$ python -q
>>> import numpy as np
>>> np.set_printoptions(suppress=True, linewidth=160)
>>> X = np.load("run13.npy")
>>> X.round(2) + 0
array([[-2.59,  1.58,  4.99,  4.01,  2.05,  0.78, -2.2 , -1.87,  6.05],
       [-0.03, -4.07, -4.11,  3.38,  2.01,  3.24, -5.13, -3.63,  1.04],
       [-2.55,  1.23,  4.58,  4.21,  2.18,  1.03, -2.57, -2.13,  6.03],
       [-1.87, -1.25,  1.17,  4.84,  2.64,  2.45, -4.57, -3.46,  4.93],
       [-2.62,  2.68,  6.14,  3.16,  1.55, -0.07, -0.86, -0.93,  5.85],
       [-2.48,  3.53,  6.83,  2.18,  0.98, -0.85,  0.43,  0.  ,  5.3 ],
       [ 1.32, -4.7 , -6.51,  1.12,  0.84,  2.67, -3.73, -2.47, -2.17],
       [-0.81,  4.61,  5.76, -2.08, -1.35, -3.  ,  4.44,  3.04,  0.93],
       [ 2.62, -2.53, -6.  , -3.3 , -1.63, -0.06,  1.06,  1.08, -5.91],
       [-2.26,  4.07,  7.09,  1.3 ,  0.48, -1.45,  1.45,  0.75,  4.63],
       [ 2.58, -1.48, -4.87, -4.07, -2.09, -0.86,  2.31,  1.95, -6.05],
       [ 0.12, -4.2 , -4.43,  3.18,  1.91,  3.22, -5.05, -3.56,  0.7 ],
       [ 0.6 , -4.51, -5.38,  2.45,  1.54,  3.09, -4.67, -3.23, -0.42],
       [-2.61,  1.8 ,  5.24,  3.87,  1.97,  0.62, -1.95, -1.7 ,  6.05],
       [-2.53,  3.3 ,  6.67,  2.49,  1.15, -0.62,  0.05, -0.28,  5.5 ],
       [ 2.54, -3.28, -6.65, -2.52, -1.17,  0.6 , -0.01,  0.31, -5.51],
       [-0.91,  4.64,  5.9 , -1.92, -1.26, -2.95,  4.33,  2.95,  1.15],
       [ 0.44,  3.66,  3.16, -3.87, -2.25, -3.23,  5.28,  3.78, -1.95],
       [ 1.52,  2.02,  0.07, -4.75, -2.63, -2.78,  4.97,  3.7 , -4.25],
       [-1.5 , -2.05, -0.13,  4.74,  2.63,  2.79, -4.98, -3.71,  4.21],
       [ 2.35, -0.22, -3.29, -4.63, -2.45, -1.67,  3.51,  2.77, -5.78],
       [ 1.32, -4.7 , -6.51,  1.12,  0.84,  2.67, -3.73, -2.47, -2.17],
       [ 2.63, -2.33, -5.8 , -3.48, -1.73, -0.22,  1.32,  1.26, -5.96],
       [-2.  ,  4.41,  7.09,  0.5 ,  0.04, -1.91,  2.29,  1.37,  3.91],
       [ 2.54, -1.15, -4.48, -4.25, -2.2 , -1.08,  2.65,  2.19, -6.02],
       [-1.09, -2.78, -1.42,  4.49,  2.53,  3.05, -5.23, -3.83,  3.35],
       [-1.01,  4.67,  6.07, -1.73, -1.16, -2.89,  4.2 ,  2.84,  1.41],
       [-0.69,  4.56,  5.55, -2.29, -1.46, -3.05,  4.58,  3.15,  0.64]])
>>> D = np.linalg.norm(X[:, None] - X[None], axis=-1)
>>> (D + 1e9 * np.eye(28)).round(6).argmin(axis=1)
array([13, 11,  0, 19, 14, 14, 21, 16, 22, 23, 24,  1, 11,  0,  5,  8,  7, 27, 17, 25, 24,  6,  8,  9, 10, 19, 16,  7])
>>> D.shape
(28, 28)
>>> np.linalg.matrix_rank(D ** 2)
np.int64(3)
>>> D[17].round(6).argsort(kind="stable")[:4]
array([17, 27, 18,  7])
>>> D.mean(axis=1).argmax()
np.int64(15)
>>> np.flatnonzero(D[17] < D.mean() / 2)
array([ 7, 16, 17, 18, 26, 27])
>>> np.unravel_index(D.round(6).argmax(), D.shape)
(np.int64(14), np.int64(15))
>>> D[:5, :5].round(2)
array([[ 0.  , 12.83,  0.79,  6.03,  2.63],
       [12.83,  0.  , 12.21,  7.61, 14.74],
       [ 0.79, 12.21,  0.  ,  5.27,  3.41],
       [ 6.03,  7.61,  5.27,  0.  ,  8.48],
       [ 2.63, 14.74,  3.41,  8.48,  0.  ]])
>>> left, sigma, VT = np.linalg.svd(X)
>>> np.argmax(sigma[:-1] / (sigma[1:] + 1e-6)) + 1
np.int64(2)
>>> sigma.round(2) + 0
array([39.22, 35.52,  0.  ,  0.  ,  0.  ,  0.  ,  0.  ,  0.  ,  0.  ])
>>> other = left[:, :2] @ np.diag(sigma[:2]) @ VT[:2]
>>> np.linalg.matrix_rank(X, rtol=0.05)
np.int64(2)
>>> np.round(np.linalg.norm(X - other, 2), 2), round(float(sigma[2]), 2)
(np.float64(0.0), 0.0)
>>> np.round(np.linalg.norm(X - other) / np.linalg.norm(X), 2)
np.float64(0.0)
>>> np.linalg.cond(X) > 100
np.True_
>>> J = np.loadtxt("test3.csv", delimiter=",")
>>> J
array([[-3., -5.,  7.,  0.,  0.,  0.,  0.,  0.,  0.,  0.,  0.,  0.],
       [ 0.,  4.,  4.,  0.,  0.,  0.,  0.,  0.,  0.,  0.,  0.,  0.],
       [ 9.,  6.,  3.,  0.,  0.,  0.,  0.,  0.,  0.,  0.,  0.,  0.],
       [ 0.,  0.,  0.,  4., -4., -1.,  4., -3.,  5.,  0., -5., -1.],
       [ 0.,  0.,  0.,  4., -1., -5., -3.,  1., -2., -2.,  2., -5.],
       [ 0.,  0.,  0., -4.,  1., -3., -3., -3.,  5.,  2., -2.,  1.],
       [ 0.,  0.,  0.,  1.,  5., -5., -2.,  2., -1.,  4., -1.,  0.],
       [ 0.,  0.,  0., -3.,  1., -2.,  4., -2., -3., -3.,  3.,  0.],
       [ 0.,  0.,  0.,  4.,  1.,  5.,  4., -5.,  5., -4.,  5.,  2.],
       [ 0.,  0.,  0., -1., -3.,  3.,  5., -1.,  3., -1., -1.,  5.],
       [ 0.,  0.,  0.,  5., -1.,  0., -5., -3., -1.,  3., -5., -2.],
       [ 0.,  0.,  0., -2.,  4.,  2., -2., -3., -5., -3.,  4.,  3.]])
>>> # splits into 2 blocks
>>> r0, r1 = J[9], J[1]
>>> r0 @ r1
np.float64(0.0)
>>> pr = (r0 @ r1) / (r0 @ r0) * r0
>>> pr
array([ 0.,  0.,  0., -0., -0.,  0.,  0., -0.,  0., -0., -0.,  0.])
>>> (r1 - pr) @ r0
np.float64(0.0)
>>> np.outer(r0, r1)
array([[  0.,   0.,   0.,   0.,   0.,   0.,   0.,   0.,   0.,   0.,   0.,   0.],
       [  0.,   0.,   0.,   0.,   0.,   0.,   0.,   0.,   0.,   0.,   0.,   0.],
       [  0.,   0.,   0.,   0.,   0.,   0.,   0.,   0.,   0.,   0.,   0.,   0.],
       [ -0.,  -4.,  -4.,  -0.,  -0.,  -0.,  -0.,  -0.,  -0.,  -0.,  -0.,  -0.],
       [ -0., -12., -12.,  -0.,  -0.,  -0.,  -0.,  -0.,  -0.,  -0.,  -0.,  -0.],
       [  0.,  12.,  12.,   0.,   0.,   0.,   0.,   0.,   0.,   0.,   0.,   0.],
       [  0.,  20.,  20.,   0.,   0.,   0.,   0.,   0.,   0.,   0.,   0.,   0.],
       [ -0.,  -4.,  -4.,  -0.,  -0.,  -0.,  -0.,  -0.,  -0.,  -0.,  -0.,  -0.],
       [  0.,  12.,  12.,   0.,   0.,   0.,   0.,   0.,   0.,   0.,   0.,   0.],
       [ -0.,  -4.,  -4.,  -0.,  -0.,  -0.,  -0.,  -0.,  -0.,  -0.,  -0.,  -0.],
       [ -0.,  -4.,  -4.,  -0.,  -0.,  -0.,  -0.,  -0.,  -0.,  -0.,  -0.,  -0.],
       [  0.,  20.,  20.,   0.,   0.,   0.,   0.,   0.,   0.,   0.,   0.,   0.]])
>>> r1 - pr
array([0., 4., 4., 0., 0., 0., 0., 0., 0., 0., 0., 0.])
>>> np.round(np.linalg.norm(r0 + r1) ** 2 + np.linalg.norm(r0 - r1) ** 2, 2)
np.float64(226.0)
>>> K = np.loadtxt("dump.csv", delimiter=",")
>>> K
array([[ 6.,  9.,  6.,  5.,  5.,  4.,  7.,  7.,  5.,  4.,  1.,  1.,  3.,  9.],
       [ 9.,  2.,  4.,  5.,  8.,  5.,  7.,  9.,  5.,  8.,  6.,  5.,  6.,  3.],
       [ 6.,  4.,  2.,  0.,  6., 10.,  0.,  5., 10.,  4.,  4.,  6.,  1.,  7.],
       [ 5.,  5.,  0.,  2.,  4.,  9.,  8.,  2.,  4.,  8.,  0.,  3.,  4.,  8.],
       [ 5.,  8.,  6.,  4.,  4.,  7.,  0.,  6., 10.,  5.,  7.,  5.,  1.,  7.],
       [ 4.,  5., 10.,  9.,  7.,  4.,  4.,  7.,  6.,  4.,  5., 10.,  7.,  6.],
       [ 7.,  7.,  0.,  8.,  0.,  4.,  8.,  5.,  2.,  1.,  7.,  5.,  7.,  2.],
       [ 7.,  9.,  5.,  2.,  6.,  7.,  5., 10.,  1.,  6.,  7.,  2.,  2.,  6.],
       [ 5.,  5., 10.,  4., 10.,  6.,  2.,  1.,  2.,  4.,  4.,  7.,  3.,  4.],
       [ 4.,  8.,  4.,  8.,  5.,  4.,  1.,  6.,  4.,  0.,  6.,  5.,  3.,  3.],
       [ 1.,  6.,  4.,  0.,  7.,  5.,  7.,  7.,  4.,  6.,  0.,  5.,  8.,  8.],
       [ 1.,  5.,  6.,  3.,  5., 10.,  5.,  2.,  7.,  5.,  5., 10.,  8.,  6.],
       [ 3.,  6.,  1.,  4.,  1.,  7.,  7.,  2.,  3.,  3.,  8.,  8.,  6.,  6.],
       [ 9.,  3.,  7.,  8.,  7.,  6.,  2.,  6.,  4.,  3.,  8.,  6.,  6.,  0.]])
>>> def softmax(z):
...     e = np.exp(z - z.max(axis=-1, keepdims=True))
...     return e / e.sum(axis=-1, keepdims=True)
... 
>>> np.round(softmax(J).sum(axis=1), 2)
array([1., 1., 1., 1., 1., 1., 1., 1., 1., 1., 1., 1.])
>>> np.round(softmax(J[8] + 4), 2) + 0
array([0.  , 0.  , 0.  , 0.1 , 0.  , 0.26, 0.1 , 0.  , 0.26, 0.  , 0.26, 0.01])
>>> np.round(softmax(10 * J[8]), 2) + 0
array([0.  , 0.  , 0.  , 0.  , 0.  , 0.33, 0.  , 0.  , 0.33, 0.  , 0.33, 0.  ])
>>> S = J @ J.T / np.sqrt(12)
>>> np.round(softmax(S)[8] @ J, 2) + 0
array([ 0.,  0.,  0.,  4.,  1.,  5.,  4., -5.,  5., -4.,  5.,  2.])
>>> softmax(S).round(6).argmax(axis=1)
array([ 0,  2,  2,  3,  4,  5,  6,  7,  8,  9, 10, 11])
>>> np.round(softmax(S), 2) + 0
array([[1.  , 0.  , 0.  , 0.  , 0.  , 0.  , 0.  , 0.  , 0.  , 0.  , 0.  , 0.  ],
       [0.  , 0.24, 0.76, 0.  , 0.  , 0.  , 0.  , 0.  , 0.  , 0.  , 0.  , 0.  ],
       [0.  , 0.  , 1.  , 0.  , 0.  , 0.  , 0.  , 0.  , 0.  , 0.  , 0.  , 0.  ],
       [0.  , 0.  , 0.  , 1.  , 0.  , 0.  , 0.  , 0.  , 0.  , 0.  , 0.  , 0.  ],
       [0.  , 0.  , 0.  , 0.  , 1.  , 0.  , 0.  , 0.  , 0.  , 0.  , 0.  , 0.  ],
       [0.  , 0.  , 0.  , 0.  , 0.  , 1.  , 0.  , 0.  , 0.  , 0.  , 0.  , 0.  ],
       [0.  , 0.  , 0.  , 0.  , 0.  , 0.  , 1.  , 0.  , 0.  , 0.  , 0.  , 0.  ],
       [0.  , 0.  , 0.  , 0.  , 0.  , 0.  , 0.  , 1.  , 0.  , 0.  , 0.  , 0.  ],
       [0.  , 0.  , 0.  , 0.  , 0.  , 0.  , 0.  , 0.  , 1.  , 0.  , 0.  , 0.  ],
       [0.  , 0.  , 0.  , 0.  , 0.  , 0.  , 0.  , 0.  , 0.  , 1.  , 0.  , 0.  ],
       [0.  , 0.  , 0.  , 0.  , 0.  , 0.  , 0.  , 0.  , 0.  , 0.  , 1.  , 0.  ],
       [0.  , 0.  , 0.  , 0.  , 0.  , 0.  , 0.  , 0.  , 0.  , 0.  , 0.  , 1.  ]])
>>> F = np.load("m.npy")
>>> F
array([[11, 20, 16, 11, 13,  9, 22, 16, 16],
       [12, 17, 18, 15,  9, 15, 22, 17, 13],
       [ 5, 13,  6, 10, 15,  7,  9,  1, 14],
       [ 3,  9,  1,  4,  6,  0,  4,  0,  5],
       [18, 11,  9,  6, 11, 10,  5,  5,  9],
       [ 1,  4,  9,  4,  9,  3,  7,  4,  3],
       [10,  7, 16,  4, 14, 10, 12,  6,  7],
       [ 6, 17, 15, 14, 24, 10, 16,  5, 17],
       [16, 23,  6, 18, 14,  9,  8,  4, 12],
       [10, 12, 11, 10, 15,  6,  7,  7,  8],
       [ 8, 11, 15,  7,  7,  9, 18, 16, 11],
       [ 7, 15,  4, 12,  8,  6,  8,  1,  7],
       [11, 17, 10,  8, 10,  8,  9, 10, 14],
       [13,  9, 10,  8,  7, 13,  9,  3,  6],
       [ 3,  9,  1,  4,  6,  0,  4,  0,  5],
       [13, 21, 12, 14, 21,  6, 11,  7, 13],
       [21, 24, 26, 12, 24, 18, 21, 16, 21],
       [ 9,  3,  7,  0,  5,  7,  5,  2,  4],
       [ 9, 17, 20,  8, 14, 20, 19, 13, 23],
       [11, 17, 10,  8, 10,  8,  9, 10, 14],
       [ 2,  4,  5,  6,  9,  7,  5,  1,  9],
       [13, 10, 19, 11, 13, 19, 19, 15, 16],
       [14, 26, 11, 12, 16,  8, 13, 10, 19],
       [ 9,  3,  7,  0,  5,  7,  5,  2,  4],
       [ 0,  0,  0,  0,  0,  0,  0,  0,  0],
       [10, 15, 17, 13, 18,  7, 20, 13, 10],
       [18, 14, 15,  9, 14, 11, 18, 11, 11],
       [ 3, 13, 17,  6, 13,  8, 16, 11, 12],
       [15, 18, 10, 20, 17, 16,  9,  5, 16],
       [16, 30, 16, 18, 25, 15, 18, 11, 28],
       [ 7,  6, 16,  9, 12,  7, 16, 13,  5],
       [17, 14, 22,  7, 12, 16, 23, 18, 15],
       [12, 10, 23,  9, 13, 15, 21, 18, 10],
       [12, 18, 24, 18, 21, 24, 21, 11, 19],
       [10,  7, 16,  4, 14, 10, 12,  6,  7],
       [10,  7, 16,  4, 14, 10, 12,  6,  7],
       [ 3, 13, 17,  6, 13,  8, 16, 11, 12],
       [ 3,  9,  1,  4,  6,  0,  4,  0,  5],
       [ 0,  0,  0,  0,  0,  0,  0,  0,  0],
       [16,  9, 23,  9, 17, 14, 21, 15,  9]])
>>> other = np.c_[F[:, :7] @ np.array([[3, -3, -4, 5, -1, 5, 3],
...     [-3, 3, 4, 3, 1, -1, 3],
...     [-3, 4, -1, -2, -1, -4, 0],
...     [-5, 2, 1, 4, -3, 0, -3],
...     [-4, 4, -5, 0, 2, 2, -4],
...     [-1, 4, -3, 5, -2, -2, 1],
...     [-4, 5, 5, 1, -4, 4, 1]]), np.array([1, 3, 9, 1, 2, 7, 4, 9, 5, 1, 0, 5, 9, 8, 8, 9, 8, 0, 6, 3, 5, 6, 5, 3, 2, 4, 5, 1, 5, 7, 9, 5, 0, 0, 4, 1, 4, 6, 8, 6])]
>>> other
array([[-279,  311,   49,  194, -120,   67,   39,    1],
       [-283,  323,   37,  232, -158,   47,   43,    3],
       [-195,  201,  -15,  136,  -48,   40,  -20,    9],
       [ -81,   74,   17,   60,  -11,   30,    4,    1],
       [-110,  136,  -91,  184,  -52,   65,   40,    2],
       [-123,  136,  -12,   37,  -34,    5,  -23,    7],
       [-173,  219,  -64,  117,  -71,   35,    5,    4],
       [-318,  337,  -27,  173,  -82,   45,  -43,    9],
       [-226,  213,  -17,  262,  -75,   75,   24,    5],
       [-183,  189,  -51,  141,  -49,   40,  -11,    1],
       [-198,  237,   32,  134, -109,   37,   35,    0],
       [-166,  160,   22,  158,  -60,   40,   12,    5],
       [-172,  191,   -7,  167,  -60,   38,   37,    9],
       [-135,  169,  -47,  178,  -86,   40,   36,    8],
       [ -81,   74,   17,   60,  -11,   30,    4,    8],
       [-264,  263,  -34,  201,  -60,   70,   -7,    9],
       [-345,  410,  -71,  284, -131,   73,   42,    8],
       [ -50,   83,  -52,   80,  -37,   30,   28,    0],
       [-276,  351,  -15,  207, -124,   12,   37,    6],
       [-172,  191,   -7,  167,  -60,   38,   37,    3],
       [-114,  127,  -32,   76,  -37,   10,  -24,    5],
       [-250,  312,  -47,  215, -143,   43,   22,    6],
       [-253,  265,   10,  227,  -71,   68,   41,    5],
       [ -50,   83,  -52,   80,  -37,   30,   28,    3],
       [   0,    0,    0,    0,    0,    0,    0,    2],
       [-290,  309,    5,  168, -109,   69,   -9,    4],
       [-217,  256,  -35,  211, -112,   94,   42,    5],
       [-235,  274,   20,  100,  -79,    8,    2,    1],
       [-259,  266,  -66,  278, -101,   55,   -4,    5],
       [-367,  392,  -22,  303, -108,   78,   17,    7],
       [-209,  235,  -12,  108,  -98,   39,  -13,    9],
       [-248,  320,  -20,  214, -146,   67,   63,    5],
       [-259,  321,  -27,  176, -140,   38,   23,    0],
       [-372,  435,  -54,  279, -162,   24,   -3,    0],
       [-173,  219,  -64,  117,  -71,   35,    5,    4],
       [-173,  219,  -64,  117,  -71,   35,    5,    1],
       [-235,  274,   20,  100,  -79,    8,    2,    4],
       [ -81,   74,   17,   60,  -11,   30,    4,    6],
       [   0,    0,    0,    0,    0,    0,    0,    8],
       [-259,  318,  -64,  188, -135,   69,   15,    6]])
>>> np.linalg.matrix_rank(np.c_[F, other])
np.int64(10)
>>> np.round(np.linalg.lstsq(F, other[:, 0])[0], 2) + 0
array([ 3., -3., -3., -5., -4., -1., -4.,  0.,  0.])
